$ python -q
>>> import numpy as np
>>> np.set_printoptions(suppress=True, linewidth=160)
>>> X = np.loadtxt("out4.csv", delimiter=",")
>>> X
array([[ 4.99, -2.  ,  4.98,  2.97,  2.02, -3.99],
       [ 5.01, -2.01,  5.03,  2.97,  2.02, -4.  ],
       [ 5.04, -2.01,  5.01,  2.98,  2.  , -4.02],
       [ 5.  , -1.98,  4.99,  3.01,  1.98, -4.  ],
       [ 4.99, -1.99,  5.03,  3.02,  1.99, -3.98],
       [ 5.01, -2.01,  4.98,  3.  ,  1.98, -4.02],
       [ 5.  , -1.98,  5.02,  3.01,  2.01, -3.98],
       [ 4.97, -2.02,  4.97,  3.  ,  1.98, -3.96],
       [ 4.99, -1.96,  4.97,  2.97,  2.  , -4.  ],
       [ 5.02, -2.  ,  4.99,  3.01,  2.03, -4.  ],
       [ 5.  , -1.99,  5.01,  3.  ,  1.99, -3.97],
       [ 4.96, -1.98,  5.01,  3.04,  1.97, -4.04],
       [ 4.96, -2.01,  5.  ,  3.02,  1.98, -4.02],
       [ 5.01, -1.99,  5.03,  3.01,  1.99, -4.  ],
       [ 4.02, -3.99,  2.01,  0.96, -4.03,  4.97],
       [ 4.  , -3.99,  2.01,  0.98, -3.98,  4.99],
       [ 3.99, -3.97,  1.99,  1.  , -3.95,  5.01],
       [ 3.97, -4.01,  1.98,  1.01, -3.97,  5.  ],
       [ 3.99, -4.  ,  2.01,  1.  , -3.98,  5.01],
       [ 4.01, -3.97,  2.02,  1.03, -4.01,  5.02],
       [ 3.98, -4.  ,  2.02,  0.98, -3.98,  5.02],
       [ 3.95, -4.  ,  2.03,  1.  , -4.  ,  4.96],
       [ 4.  , -3.99,  2.03,  0.99, -4.  ,  5.04],
       [ 4.  , -4.  ,  2.  ,  1.01, -4.  ,  5.01],
       [ 3.99, -3.99,  1.96,  1.01, -3.99,  4.98],
       [ 4.03, -4.  ,  2.  ,  0.99, -4.03,  5.  ],
       [ 4.01, -3.99,  2.01,  0.97, -4.02,  5.02],
       [ 4.03, -4.01,  2.  ,  1.02, -4.  ,  4.98]])
>>> left, sig, vt = np.linalg.svd(X, full_matrices=False)
>>> sig.round(2)
array([36.21, 30.67,  0.12,  0.11,  0.1 ,  0.08])
>>> np.round(left.T @ X @ vt.T, 2) + 0
array([[36.21,  0.  ,  0.  ,  0.  ,  0.  ,  0.  ],
       [ 0.  , 30.67,  0.  ,  0.  ,  0.  ,  0.  ],
       [ 0.  ,  0.  ,  0.12,  0.  ,  0.  ,  0.  ],
       [ 0.  ,  0.  ,  0.  ,  0.11,  0.  ,  0.  ],
       [ 0.  ,  0.  ,  0.  ,  0.  ,  0.1 ,  0.  ],
       [ 0.  ,  0.  ,  0.  ,  0.  ,  0.  ,  0.08]])
>>> np.round(np.cumsum(sig ** 2) / np.sum(sig ** 2), 2)
array([0.58, 1.  , 1.  , 1.  , 1.  , 1.  ])
>>> np.round(vt @ vt.T, 2) + 0
array([[1., 0., 0., 0., 0., 0.],
       [0., 1., 0., 0., 0., 0.],
       [0., 0., 1., 0., 0., 0.],
       [0., 0., 0., 1., 0., 0.],
       [0., 0., 0., 0., 1., 0.],
       [0., 0., 0., 0., 0., 1.]])
>>> np.abs(left[:, 0]).round(6).argmax()
np.int64(2)
>>> rng = np.random.default_rng(59)
>>> A2 = X + rng.integers(-2, 3, (28, 2)) @ rng.integers(-2, 3, (2, 6))
>>> A2.round(2)
array([[  3.99,   0.  ,   6.98,   4.97,   2.02,  -2.99],
       [  2.01,   3.99,  11.03,   0.97,   0.02,  -5.  ],
       [  6.04,  -4.01,   3.01,   8.98,   4.  ,  -1.02],
       [  4.  ,   0.02,   6.99,   9.01,   2.98,  -1.  ],
       [  7.99,  -7.99,  -0.97,   5.02,   3.99,  -2.98],
       [  9.01, -10.01,  -3.02,   3.  ,   3.98,  -4.02],
       [  5.  ,  -1.98,   5.02,  11.01,   4.01,   0.02],
       [  0.97,   5.98,  12.97,   3.  ,  -0.02,  -3.96],
       [  4.99,  -1.96,   4.97,  10.97,   4.  ,   0.  ],
       [  1.02,   6.  ,  12.99,   3.01,   0.03,  -4.  ],
       [  4.  ,   0.01,   7.01,   5.  ,   1.99,  -2.97],
       [  3.96,   0.02,   7.01,   1.04,   0.97,  -5.04],
       [  4.96,  -2.01,   5.  ,  11.02,   3.98,  -0.02],
       [  6.01,  -3.99,   3.03,   1.01,   1.99,  -5.  ],
       [  4.02,  -3.99,   2.01,  -7.04,  -6.03,   0.97],
       [  8.  , -11.99,  -5.99,   0.98,  -1.98,   4.99],
       [  6.99,  -9.97,  -4.01,  -1.  ,  -2.95,   4.01],
       [  6.97, -10.01,  -4.02,   3.01,  -1.97,   6.  ],
       [  2.99,  -2.  ,   4.01,   7.  ,  -2.98,   8.01],
       [  5.01,  -5.97,   0.02,   3.03,  -3.01,   6.02],
       [  5.98,  -8.  ,  -1.98,   4.98,  -1.98,   7.02],
       [  4.95,  -6.  ,   0.03,   7.  ,  -2.  ,   7.96],
       [  1.  ,   2.01,   8.03,  -1.01,  -6.  ,   4.04],
       [  2.  ,   0.  ,   6.  ,   1.01,  -5.  ,   5.01],
       [  1.99,   0.01,   5.96,   1.01,  -4.99,   4.98],
       [  6.03,  -8.  ,  -2.  ,   0.99,  -3.03,   5.  ],
       [  5.01,  -5.99,   0.01,   6.97,  -2.02,   8.02],
       [  5.03,  -6.01,   0.  ,  -4.98,  -5.  ,   1.98]])
>>> np.round(np.linalg.svd(A2 - X, compute_uv=False), 2) + 0
array([35.84, 25.93,  0.  ,  0.  ,  0.  ,  0.  ])
